% python3 -q
>>> import numpy as np
>>> np.set_printoptions(precision=2, suppress=True, linewidth=160, legacy="1.25")
>>> r0 = np.array([-4, -1, 0, 2, -3, 2, 4, 2, -2])
>>> g = np.array([3, -3, -3, 3, -1, -1, -2, 1])
>>> F = np.outer(r0, g)
>>> print(F)
[[-12  12  12 -12   4   4   8  -4]
 [ -3   3   3  -3   1   1   2  -1]
 [  0   0   0   0   0   0   0   0]
 [  6  -6  -6   6  -2  -2  -4   2]
 [ -9   9   9  -9   3   3   6  -3]
 [  6  -6  -6   6  -2  -2  -4   2]
 [ 12 -12 -12  12  -4  -4  -8   4]
 [  6  -6  -6   6  -2  -2  -4   2]
 [ -6   6   6  -6   2   2   4  -2]]
>>> def softmax(z):
...     e = np.exp(z - z.max(axis=-1, keepdims=True))
...     return e / e.sum(axis=-1, keepdims=True)
... 
>>> np.round(softmax(10 * F[3]), 2) + 0
array([0.5, 0. , 0. , 0.5, 0. , 0. , 0. , 0. ])
>>> np.round(softmax(F[3]), 2) + 0
array([0.5 , 0.  , 0.  , 0.5 , 0.  , 0.  , 0.  , 0.01])
>>> S = F @ F.T / np.sqrt(8)
>>> softmax(S).round(6).argmax(axis=1)
array([0, 0, 0, 6, 0, 6, 6, 6, 0])
>>> np.round(softmax(S + np.triu(np.full(S.shape, -np.inf), 1)), 2) + 0
array([[1.  , 0.  , 0.  , 0.  , 0.  , 0.  , 0.  , 0.  , 0.  ],
       [1.  , 0.  , 0.  , 0.  , 0.  , 0.  , 0.  , 0.  , 0.  ],
       [0.33, 0.33, 0.33, 0.  , 0.  , 0.  , 0.  , 0.  , 0.  ],
       [0.  , 0.  , 0.  , 1.  , 0.  , 0.  , 0.  , 0.  , 0.  ],
       [1.  , 0.  , 0.  , 0.  , 0.  , 0.  , 0.  , 0.  , 0.  ],
       [0.  , 0.  , 0.  , 0.5 , 0.  , 0.5 , 0.  , 0.  , 0.  ],
       [0.  , 0.  , 0.  , 0.  , 0.  , 0.  , 1.  , 0.  , 0.  ],
       [0.  , 0.  , 0.  , 0.  , 0.  , 0.  , 1.  , 0.  , 0.  ],
       [1.  , 0.  , 0.  , 0.  , 0.  , 0.  , 0.  , 0.  , 0.  ]])
>>> softmax(S)[3] @ F
array([ 12., -12., -12.,  12.,  -4.,  -4.,  -8.,   4.])
>>> np.abs(np.diag(np.linalg.qr(F)[1])) > 1e-9
array([ True, False, False, False, False, False, False, False])
>>> np.unique(F.round(6), axis=0).shape
(7, 8)
>>> np.round(np.trace(np.linalg.pinv(F) @ F), 2)
1.0
>>> try:
...     np.linalg.inv(F)
... except np.linalg.LinAlgError as e:
...     print(repr(e))
... 
LinAlgError('Last 2 dimensions of the array must be square')
